% ipython --no-banner

In [1]: import numpy as np

In [2]: np.set_printoptions(suppress=True, linewidth=120)

In [3]: rd = lambda a: np.round(a, 2) + 0

In [4]: A2 = np.array([[6], [7], [5]])

In [5]: basis = np.array([[1, -3, 2]])

In [6]: M = A2 @ basis

In [7]: M
Out[7]: 
array([[  6, -18,  12],
       [  7, -21,  14],
       [  5, -15,  10]])

In [8]: left, sigma, Vt = np.linalg.svd(M)

In [9]: np.argmax(sigma[:-1] / (sigma[1:] + 1e-6)) + 1
Out[9]: np.int64(1)

In [10]: A2 = left[:, :1] @ np.diag(sigma[:1]) @ Vt[:1]

In [11]: rd(np.linalg.norm(M - A2) / np.linalg.norm(M))
Out[11]: np.float64(0.0)

In [12]: np.linalg.matrix_rank(M, rtol=0.05)
Out[12]: np.int64(1)

In [13]: A = np.load("test7.npy")

In [14]: A
Out[14]: 
array([[4, 3, 0, 0],
       [1, 5, 0, 0],
       [0, 0, 4, 3],
       [0, 0, 1, 5]])

In [15]: # 2 blocks once reordered

In [16]: A.sum(axis=1)
Out[16]: array([7, 6, 7, 6])

In [17]: A.sum(axis=0)
Out[17]: array([5, 8, 5, 8])

In [18]: np.abs(A).max()
Out[18]: np.int64(5)

In [19]: np.diff(A, axis=0)
Out[19]: 
array([[-3,  2,  0,  0],
       [-1, -5,  4,  3],
       [ 0,  0, -3,  2]])

In [20]: rd(np.linalg.norm(A))
Out[20]: np.float64(10.1)

In [21]: np.count_nonzero(A)
Out[21]: np.int64(8)

In [22]: np.linalg.matrix_rank(A)
Out[22]: np.int64(4)

In [23]: np.zeros(4, 4)
TypeError: Cannot interpret '4' as a data type


In [24]: x0 = np.array([1, 0, 2, 2])

In [25]: y = A @ x0

In [26]: coef, lr = np.zeros(4), 1 / np.linalg.norm(A, 2) ** 2

In [27]: for i in range(300):
    ...:     coef -= lr * A.T @ (A @ coef - y)
    ...:     if i % 50 == 0: print(i, round(np.linalg.norm(A @ coef - y), 2))
    ...: 
0 2.33
50 0.0
100 0.0
150 0.0
200 0.0
250 0.0

In [28]: rd(np.linalg.cond(A))
Out[28]: np.float64(2.62)

In [29]: rd(coef)
Out[29]: array([1., 0., 2., 2.])

In [30]: evals, vecs = np.linalg.eig(A)

In [31]: rd(np.prod(evals))
Out[31]: np.float64(289.0)

In [32]: rd(A @ vecs[:, 0] - evals[0] * vecs[:, 0])
Out[32]: array([0., 0., 0., 0.])

In [33]: J = np.array([[1, 0, 1, 1], [3, 0, 1, 3], [3, 0, 1, 3]])

In [34]: left, sigma, Vt = np.linalg.svd(J)

In [35]: rd(sigma)
Out[35]: array([6.37, 0.63, 0.  ])

In [36]: np.argmax(sigma[:-1] / (sigma[1:] + 1e-6)) + 1
Out[36]: np.int64(2)

In [37]: A2 = left[:, :2] @ np.diag(sigma[:2]) @ Vt[:2]

In [38]: rd(np.linalg.norm(J - A2) / np.linalg.norm(J))
Out[38]: np.float64(0.0)

In [39]: rd(np.abs(J - A2).max())
Out[39]: np.float64(0.0)

In [40]: rd(A2)
Out[40]: 
array([[1., 0., 1., 1.],
       [3., 0., 1., 3.],
       [3., 0., 1., 3.]])

In [41]: rk = np.linalg.matrix_rank(J)

In [42]: rk
Out[42]: np.int64(2)

In [43]: null = np.linalg.svd(J)[2][rk:].T

In [44]: null.shape
Out[44]: (4, 2)

In [45]: rd(J @ null)
Out[45]: 
array([[0., 0.],
       [0., 0.],
       [0., 0.]])

In [46]: [int(np.linalg.matrix_rank(J[:, :j + 1])) for j in range(4)]
Out[46]: [1, 1, 2, 2]

In [47]: np.allclose(J @ null, 0)
Out[47]: True

In [48]: [int(np.linalg.matrix_rank(np.delete(J, i, axis=0))) for i in range(3)]
Out[48]: [1, 2, 2]

In [49]: f = np.array([-7, -6, -6])

In [50]: arr = -1 * np.eye(3) + np.outer(f, f)

In [51]: arr
Out[51]: 
array([[48., 42., 42.],
       [42., 35., 36.],
       [42., 36., 35.]])

In [52]: x0 = np.array([-1, -3, 1])

In [53]: y = arr @ x0

In [54]: y
Out[54]: array([-132., -111., -115.])

In [55]: rd(np.linalg.solve(arr.T, arr[2]))
Out[55]: array([0., 0., 1.])

In [56]: rd(np.linalg.solve(arr, y))
Out[56]: array([-1., -3.,  1.])

In [57]: gram = M.T @ M

In [58]: (M @ M.T).shape
Out[58]: (3, 3)

In [59]: np.allclose(gram, gram.T)
Out[59]: True

In [60]: left, sigma = np.linalg.svd(arr)
ValueError: too many values to unpack (expected 2)


In [61]: left, sigma, Vt = np.linalg.svd(arr, full_matrices=False)

In [62]: rd(sigma / sigma[0])
Out[62]: array([1.  , 0.01, 0.01])

In [63]: rd(Vt @ Vt.T)
Out[63]: 
array([[1., 0., 0.],
       [0., 1., 0.],
       [0., 0., 1.]])

In [64]: rd(sigma)
Out[64]: array([120.,   1.,   1.])

In [65]: rd(np.cumsum(sigma ** 2) / np.sum(sigma ** 2))
Out[65]: array([1., 1., 1.])

In [66]: rng = np.random.default_rng(73102)

In [67]: W0 = rng.normal(size=(22, 3))

In [68]: W0 = 20 * W0 / np.linalg.norm(W0, axis=1, keepdims=True)

In [69]: rd(W0)
Out[69]: 
array([[ -6.36,   5.62, -18.11],
       [-11.89,   6.53, -14.69],
       [ 14.65,  -0.9 ,  13.59],
       [  4.68,   7.31,  18.02],
       [ 15.18,  -9.74,  -8.64],
       [  1.74,   5.58,  19.13],
       [ 15.34,   6.77, -10.91],
       [-10.67,   9.  ,  14.32],
       [-12.83,   8.36,  12.86],
       [ -0.67,   5.45, -19.23],
       [-11.34,  15.73,  -4.91],
       [ -2.13,  -0.06,  19.89],
       [ -7.87,  13.94, -11.99],
       [-11.15,  10.58,  12.8 ],
       [ 19.79,   1.34,   2.59],
       [ 12.3 , -14.6 ,  -5.96],
       [ -8.35,  -6.88,  16.82],
       [-16.18,  -7.91,   8.7 ],
       [-15.68,  -6.3 ,  10.7 ],
       [-16.32,   6.57,  -9.5 ],
       [ -2.11,  -1.06, -19.86],
       [  7.19, -11.39, -14.78]])

In [70]: f = np.array([-2, 0, -1])

In [71]: rd(np.correlate(W0[9], W0[1], "full"))
Out[71]: array([   9.89,  -84.54,  326.17, -190.41,  228.73])

In [72]: rd(np.cross(W0[9, :3], W0[1, :3]))
Out[72]: array([ 45.4 , 218.84,  60.48])

In [73]: W = np.array([[-2, -2, 0], [1, -1, 0], [-3, -3, 1]])

In [74]: coef = np.array([0, -2, 2])

In [75]: hid = np.maximum(W0 @ W + coef, 0)

In [76]: (hid > 0).astype(int)
Out[76]: 
array([[1, 1, 0],
       [1, 1, 0],
       [0, 0, 1],
       [0, 0, 1],
       [0, 1, 0],
       [0, 0, 1],
       [1, 0, 0],
       [0, 0, 1],
       [0, 0, 1],
       [1, 1, 0],
       [1, 1, 0],
       [0, 0, 1],
       [1, 1, 0],
       [0, 0, 1],
       [0, 0, 1],
       [0, 1, 0],
       [0, 0, 1],
       [0, 1, 1],
       [0, 1, 1],
       [1, 1, 0],
       [1, 1, 0],
       [1, 1, 0]])

In [77]: np.linalg.matrix_rank(hid)
Out[77]: np.int64(3)

In [78]: basis = np.array([[0, -5, 5], [-2, 4, 1], [-3, 1, -1]])

In [79]: (hid @ basis).round(6).argmax(axis=1)
Out[79]: array([2, 2, 1, 1, 1, 1, 2, 1, 1, 2, 2, 1, 2, 1, 1, 1, 1, 1, 1, 2, 2, 2])

In [80]: basis = W0[[13, 7]].astype(float)

In [81]: for _ in range(5):
    ...:     idx = np.linalg.norm(W0[:, None] - basis, axis=-1).argmin(axis=1)
    ...:     basis = np.array([W0[idx == j].mean(axis=0) for j in range(2)])
    ...: 

In [82]: idx
Out[82]: array([0, 0, 1, 1, 0, 1, 0, 1, 1, 0, 0, 1, 0, 1, 0, 0, 1, 1, 1, 0, 0, 0])

In [83]: np.abs(basis[1] - basis[0]).argmax()
Out[83]: np.int64(2)

In [84]: np.bincount(idx)
Out[84]: array([12, 10])

In [85]: f = np.array([-4, 1, 3])

In [86]: mat = f[np.abs(np.subtract.outer(np.arange(3), np.arange(3)))]

In [87]: mat
Out[87]: 
array([[-4,  1,  3],
       [ 1, -4,  1],
       [ 3,  1, -4]])

In [88]: # equal to its transpose

In [89]: q, R = np.linalg.qr(mat)

In [90]: np.allclose(R.T @ R, mat.T @ mat)
Out[90]: True

In [91]: rd(q @ R)
Out[91]: 
array([[-4.,  1.,  3.],
       [ 1., -4.,  1.],
       [ 3.,  1., -4.]])

In [92]: rd(q.T @ q)
Out[92]: 
array([[1., 0., 0.],
       [0., 1., 0.],
       [0., 0., 1.]])

In [93]: rd(np.abs(np.diag(R)))
Out[93]: array([5.1 , 4.13, 0.67])

In [94]: rd(abs(R[0, 0])), rd(np.linalg.norm(mat[:, 0]))
Out[94]: (np.float64(5.1), np.float64(5.1))

In [95]: A2 = np.linalg.inv(mat)

In [96]: rd(np.linalg.det(mat) * A2)
Out[96]: 
array([[15.,  7., 13.],
       [ 7.,  7.,  7.],
       [13.,  7., 15.]])

In [97]: rd(np.linalg.det(mat) * np.linalg.det(A2))
Out[97]: np.float64(1.0)

In [98]: rd(np.linalg.slogdet(mat)[0])
Out[98]: np.float64(-1.0)

In [99]: rd(np.linalg.inv(A2))
Out[99]: 
array([[-4.,  1.,  3.],
       [ 1., -4.,  1.],
       [ 3.,  1., -4.]])

In [100]: K = np.loadtxt("a.csv", delimiter=",")

In [101]: K
Out[101]: 
array([[ 1.2 ,  0.  , -1.8 ,  0.  ],
       [-0.64,  0.  ,  0.96,  0.  ],
       [ 0.32,  0.  , -0.48,  0.  ]])

In [102]: # column 3 repeats column 1

In [103]: A2 = K + rng.integers(-2, 3, (3, 1)) @ rng.integers(-2, 3, (1, 4))

In [104]: rd(A2)
Out[104]: 
array([[ 1.2 ,  0.  , -1.8 ,  0.  ],
       [-0.64,  0.  ,  0.96,  0.  ],
       [-0.68,  1.  ,  1.52,  1.  ]])

In [105]: np.abs(A2 - K).sum(axis=1)
Out[105]: array([0., 0., 5.])

In [106]: np.argsort(-np.linalg.norm(K, axis=0).round(6), kind="stable")[:3]
Out[106]: array([2, 0, 1])

In [107]: np.linalg.matrix_rank(K, rtol=0.1)
Out[107]: np.int64(1)

In [108]: [round(float(x), 2) for x in np.linalg.svd(K, compute_uv=False)[:3]]
Out[108]: [2.52, 0.0, 0.0]

In [109]: rk = np.linalg.matrix_rank(K)

In [110]: rk
Out[110]: np.int64(1)

In [111]: null = np.linalg.svd(K)[2][rk:].T

In [112]: [int(np.linalg.matrix_rank(K[:, :j + 1])) for j in range(4)]
Out[112]: [1, 1, 1, 1]

In [113]: np.linalg.matrix_rank(K.T @ K), np.linalg.matrix_rank(K @ K.T)
Out[113]: (np.int64(1), np.int64(1))

In [114]: np.allclose(K @ null, 0)
Out[114]: True

In [115]: F = np.load("dump.npy")

In [116]: rd(F)
Out[116]: 
array([[-2.88,  0.71,  0.11,  0.44],
       [-0.12, -0.46,  2.87, -0.74],
       [-0.81, -2.74, -0.64, -0.66],
       [ 0.23, -0.88,  0.59,  2.8 ]])

In [117]: x0 = np.array([0, 3, 2, 1])

In [118]: rd(F @ np.ones(4))
Out[118]: array([-1.61,  1.56, -4.85,  2.74])

In [119]: (F @ x0).argmax()
Out[119]: np.int64(1)

In [120]: rd((F * x0).sum(axis=1))
Out[120]: array([  2.81,   3.63, -10.16,   1.34])

In [121]: rd(F * x0)
Out[121]: 
array([[ 0.  ,  2.14,  0.22,  0.44],
       [ 0.  , -1.37,  5.74, -0.74],
       [ 0.  , -8.22, -1.28, -0.66],
       [ 0.  , -2.65,  1.18,  2.8 ]])

In [122]: x0 = np.array([2, 3, 5, 1])

In [123]: a = np.maximum(F @ x0, 0)

In [124]: rd(np.tanh(F @ x0))
Out[124]: array([-0.99,  1.  , -1.  ,  1.  ])

In [125]: rd(F.T @ a)
Out[125]: array([-0.56, -8.62, 36.56,  1.09])

In [126]: rd(np.maximum(F @ (3 * x0), 0))
Out[126]: array([ 0.  , 36.02,  0.  , 10.71])
